$ python -q
>>> import numpy as np
>>> from numpy import linalg as LA
>>> np.set_printoptions(precision=2, suppress=True, linewidth=120, legacy="1.25")
>>> A = np.array([[0.8, -0.8], [0.0, 0.9], [-1.4, 0.8], [0.3, -0.8]])
>>> print(A)
[[ 0.8 -0.8]
 [ 0.   0.9]
 [-1.4  0.8]
 [ 0.3 -0.8]]
>>> Y = A / np.sqrt((A ** 2).mean(axis=1, keepdims=True))
>>> print(LA.matrix_rank(Y) == LA.matrix_rank(A))
True
>>> print(LA.matrix_rank(A - A.mean(axis=1, keepdims=True)))
1
>>> O = A.astype(float).copy()
>>> for j in range(2):
...     O[:, j] -= O[:, :j] @ (O[:, :j].T @ O[:, j])
...     O[:, j] /= LA.norm(O[:, j])
... 
>>> print(np.round(O.T @ A, 2) + 0)
[[ 1.64 -1.22]
 [ 0.    1.11]]
>>> print(np.round(O.T @ O, 2) + 0)
[[1. 0.]
 [0. 1.]]
>>> E = np.load("test7.npy")
>>> print(E)
[[-2 -5  2  2]
 [ 2  5 -2 -2]
 [ 2  5 -2 -2]
 [ 0  0  0  0]]
>>> # rows 1 and 2 are equal
>>> print(np.round(LA.norm(E, 2) / LA.norm(E), 2))
1.0
>>> Uu, sv, Vt = LA.svd(E)
>>> vecs = Vt[:(sv > 1e-8).sum()]
>>> rng = np.random.default_rng(40879)
>>> x = E[2] + 5 * E[3] + rng.integers(2) * np.eye(4)[2]
>>> print(x)
[ 2.  5. -2. -2.]
>>> print(np.allclose(vecs.T @ vecs @ x, x))
True
>>> print(LA.matrix_rank(np.vstack([E, x])))
1
>>> print(vecs.T @ vecs)
[[ 0.11  0.27 -0.11 -0.11]
 [ 0.27  0.68 -0.27 -0.27]
 [-0.11 -0.27  0.11  0.11]
 [-0.11 -0.27  0.11  0.11]]
>>> print(np.diag(vecs.T @ vecs))
[0.11 0.68 0.11 0.11]
>>> print(E - E[0])
[[ 0  0  0  0]
 [ 4 10 -4 -4]
 [ 4 10 -4 -4]
 [ 2  5 -2 -2]]
>>> print(np.round(LA.norm(E), 2))
10.54
>>> print(np.unravel_index(np.abs(E).argmax(), E.shape))
(0, 1)
>>> E[4]
Traceback (most recent call last):
  File "<python-input-28>", line 1, in <module>
    E[4]
    ~^^^
IndexError: index 4 is out of bounds for axis 0 with size 4
>>> print(LA.matrix_rank(E))
1
>>> print(E.sum(axis=0))
[ 2  5 -2 -2]
>>> print(np.abs(E).max())
5
>>> print(E.mean(axis=0))
[ 0.5   1.25 -0.5  -0.5 ]
>>> np.zeros(4, 4)
Traceback (most recent call last):
  File "<python-input-33>", line 1, in <module>
    np.zeros(4, 4)
    ~~~~~~~~^^^^^^
TypeError: Cannot interpret '4' as a data type
>>> print(E.shape)
(4, 4)
>>> print(np.round(LA.svd(E, compute_uv=False), 2) + 0)
[10.54  0.    0.    0.  ]
>>> print(E.sum(axis=1))
[-3  3  3  0]
>>> arr = np.load("arr.npy")
>>> print(arr)
[[-10.  -6.   0.   5.]
 [  6.   5.   0.  -2.]
 [ 18.   9.   2.  -8.]
 [-24. -12.   0.  13.]]
>>> print(np.round(LA.eigvals(arr).sum().real, 2))
10.0
>>> print(np.poly(arr))
[  1. -10.  33. -44.  20.]
>>> print(np.kron(np.eye(2, dtype=int), arr))
[[-10.  -6.   0.   5.  -0.  -0.   0.   0.]
 [  6.   5.   0.  -2.   0.   0.   0.  -0.]
 [ 18.   9.   2.  -8.   0.   0.   0.  -0.]
 [-24. -12.   0.  13.  -0.  -0.   0.   0.]
 [ -0.  -0.   0.   0. -10.  -6.   0.   5.]
 [  0.   0.   0.  -0.   6.   5.   0.  -2.]
 [  0.   0.   0.  -0.  18.   9.   2.  -8.]
 [ -0.  -0.   0.   0. -24. -12.   0.  13.]]
>>> print(round(float(LA.det(arr.T)), 2))
20.0
>>> print(round(float(LA.det(arr[::-1])), 2))
20.0
>>> print(np.round(LA.det(2 * arr), 2), round(LA.det(arr), 2))
320.0 20.0
>>> print(np.einsum("ij,ji->", arr, arr))
34.0
>>> print(np.einsum("ii->", arr))
10.0
>>> Y = arr / np.sqrt((arr ** 2).mean(axis=1, keepdims=True))
>>> print(LA.matrix_rank(Y) == LA.matrix_rank(arr))
True
>>> print(Y[3])
[-1.61 -0.8   0.    0.87]
>>> m1 = np.array([[0.0, 1.0, 2.0, 0.0],
...     [1.0, 0.0, 0.0, 0.0],
...     [2.0, 0.0, 0.0, 0.0],
...     [0.0, 0.0, 0.0, 0.0]])
>>> w, vecs = LA.eigh(m1)
>>> print(w)
[-2.24  0.    0.    2.24]
>>> print(w.sum(), np.trace(m1))
0.0 0.0
>>> print(np.round(LA.svd(m1, compute_uv=False), 2) + 0)
[2.24 2.24 0.   0.  ]
>>> print(np.round(vecs.T @ vecs, 2) + 0)
[[1. 0. 0. 0.]
 [0. 1. 0. 0.]
 [0. 0. 1. 0.]
 [0. 0. 0. 1.]]
>>> print(np.unique(w.round(6) + 0, return_counts=True)[1])
[1 2 1]
>>> rank = LA.matrix_rank(m1)
>>> print(rank)
2
>>> ns = LA.svd(m1)[2][rank:].T
>>> print(np.allclose(m1 @ ns, 0))
True
>>> print([int(LA.matrix_rank(m1[:i])) for i in range(1, len(m1) + 1)])
[1, 2, 2, 2]
>>> print(LA.matrix_rank(m1.T @ m1), LA.matrix_rank(m1 @ m1.T))
2 2
>>> print(m1 @ ns)
[[0. 0.]
 [0. 0.]
 [0. 0.]
 [0. 0.]]
>>> print(LA.matrix_rank(m1, rtol=0.1))
2
>>> print(LA.cond(m1) > 100)
True
>>> mat = np.loadtxt("m.csv", delimiter=",")
>>> print(mat)
[[ 1.98 -5.56 -0.67]
 [-0.25 -6.13  2.47]
 [ 3.3  -4.86 -3.22]
 [-0.16 -2.96  1.66]
 [-2.96 -0.62 -2.71]
 [-0.03 -7.28  3.45]
 [-0.99 -5.27  2.07]
 [ 1.87 -3.65 -1.53]
 [ 3.42 -3.9  -2.64]
 [-7.13  0.11 -4.01]]
>>> Uu, sv, Vt = LA.svd(mat, full_matrices=False)
>>> print(Uu.shape, sv.shape, Vt.shape)
(10, 3) (3,) (3, 3)
>>> print(np.abs(Uu[:, 0]).round(6).argmax())
5
>>> print(round(np.sqrt((sv ** 2).sum()), 2), round(float(LA.norm(mat)), 2))
19.23 19.23
>>> print(np.round(Uu.T @ Uu, 2) + 0)
[[1. 0. 0.]
 [0. 1. 0.]
 [0. 0. 1.]]
>>> print(np.abs(Vt[0]))
[0.28 0.95 0.14]
>>> print(np.round(Vt @ Vt.T, 2) + 0)
[[1. 0. 0.]
 [0. 1. 0.]
 [0. 0. 1.]]
>>> labels = mat[:, 1] > np.median(mat[:, 1])
>>> f = mat[labels].mean(axis=0) - mat[~labels].mean(axis=0)
>>> print(f)
[-1.79  3.62 -2.67]
>>> print((((mat - mat.mean(axis=0)) @ f > 0) == labels).mean())
0.8
>>> W1 = np.array([[2, 8, 2, 6], [1, 5, 4, 9], [5, 0, 2, 3]])
>>> beta = np.array([-3, -1, 2, 3])
>>> hid = np.maximum(mat @ W1 + beta, 0)
>>> print(LA.matrix_rank(hid))
2
>>> print(hid)
[[0.   0.   0.   0.  ]
 [2.72 0.   0.   0.  ]
 [0.   1.1  0.   0.  ]
 [2.02 0.   0.   0.  ]
 [0.   0.   0.   0.  ]
 [6.91 0.   0.   0.  ]
 [0.1  0.   0.   0.  ]
 [0.   0.   0.   0.  ]
 [0.   6.86 0.   0.  ]
 [0.   0.   0.   0.  ]]
>>> print((hid > 0).astype(int))
[[0 0 0 0]
 [1 0 0 0]
 [0 1 0 0]
 [1 0 0 0]
 [0 0 0 0]
 [1 0 0 0]
 [1 0 0 0]
 [0 0 0 0]
 [0 1 0 0]
 [0 0 0 0]]
>>> basis = np.array([[1, 2], [-1, 1], [2, -2], [-1, 2]])
>>> print(hid @ basis)
[[ 0.    0.  ]
 [ 2.72  5.44]
 [-1.1   1.1 ]
 [ 2.02  4.04]
 [ 0.    0.  ]
 [ 6.91 13.82]
 [ 0.1   0.2 ]
 [ 0.    0.  ]
 [-6.86  6.86]
 [ 0.    0.  ]]
>>> print((hid @ basis).round(6).argmax(axis=1))
[0 1 1 1 0 1 1 0 1 0]
>>> cen = mat - mat.mean(axis=1)
Traceback (most recent call last):
  File "<python-input-88>", line 1, in <module>
    cen = mat - mat.mean(axis=1)
          ~~~~^~~~~~~~~~~~~~~~~~
ValueError: operands could not be broadcast together with shapes (10,3) (10,) 
>>> cen = mat - mat.mean(axis=0)
>>> Uu, sv, Vt = LA.svd(cen, full_matrices=False)
>>> print(np.abs(Uu[:, 0]).argmax())
9
>>> print(np.abs(Vt[-1]))
[0.35 0.8  0.49]
>>> print(np.abs(Vt[0]).argmax())
0
>>> K = np.loadtxt("out5.csv", delimiter=",")
>>> print(K)
[[ 0.43  0.39  0.39 -0.32]
 [ 0.41  0.75 -0.24  0.65]
 [ 0.79  0.99  0.64 -0.74]
 [-0.47 -0.85 -0.7   0.89]
 [ 0.72  0.97  0.8  -0.92]
 [-0.49 -0.93  0.06 -0.33]
 [ 0.79  0.98  0.6  -0.58]
 [ 0.83  1.    0.92 -0.99]
 [ 0.8   0.98  0.45 -0.2 ]
 [-0.7  -0.93 -0.93  0.99]
 [-0.21 -0.06 -0.2   0.14]
 [-0.82 -1.   -0.27 -0.12]
 [-0.74 -0.97 -0.96  1.  ]
 [-0.73 -0.97 -0.42  0.29]
 [ 0.83  0.99  0.96 -1.  ]
 [ 0.27  0.87  0.8  -0.98]
 [-0.79 -0.99 -0.45  0.34]
 [-0.74 -1.   -0.95  1.  ]
 [ 0.27  0.7  -0.11  0.33]
 [ 0.88  0.99  0.49 -0.1 ]
 [-0.62 -0.4  -0.88  0.96]
 [-0.21 -0.49  0.07 -0.25]
 [-0.36  0.51 -0.32  0.  ]
 [ 0.88  1.    0.95 -1.  ]
 [-0.46 -0.33 -0.24 -0.06]]
>>> x = np.array([4, 5, -5, -5])
>>> y = K @ x
>>> print(LA.lstsq(K, y)[0])
[ 4.  5. -5. -5.]
>>> print(LA.solve(K.T @ K, K.T @ y))
[ 4.  5. -5. -5.]
>>> y = y + 0.3 * rng.normal(size=25)
>>> print(y)
[ 3.51  3.52  8.71 -6.6   8.6  -4.83  8.29  9.03  6.42 -7.7  -0.77 -6.67 -7.84 -7.42  8.12  5.76 -7.43 -7.76  3.64
  7.15 -4.99 -2.19  2.83  8.3  -1.88]
>>> beta, *_ = LA.lstsq(K, y)
>>> print(np.round(K.T @ (y - K @ beta), 2) + 0)
[0. 0. 0. 0.]
>>> print(beta)
[ 5.23  4.61 -6.53 -5.72]
>>> print([round(float(LA.norm(LA.solve(K.T @ K + lam * np.eye(4), K.T @ y))), 2) for lam in (0, 1, 10, 100)])
[11.13, 5.21, 3.99, 1.46]
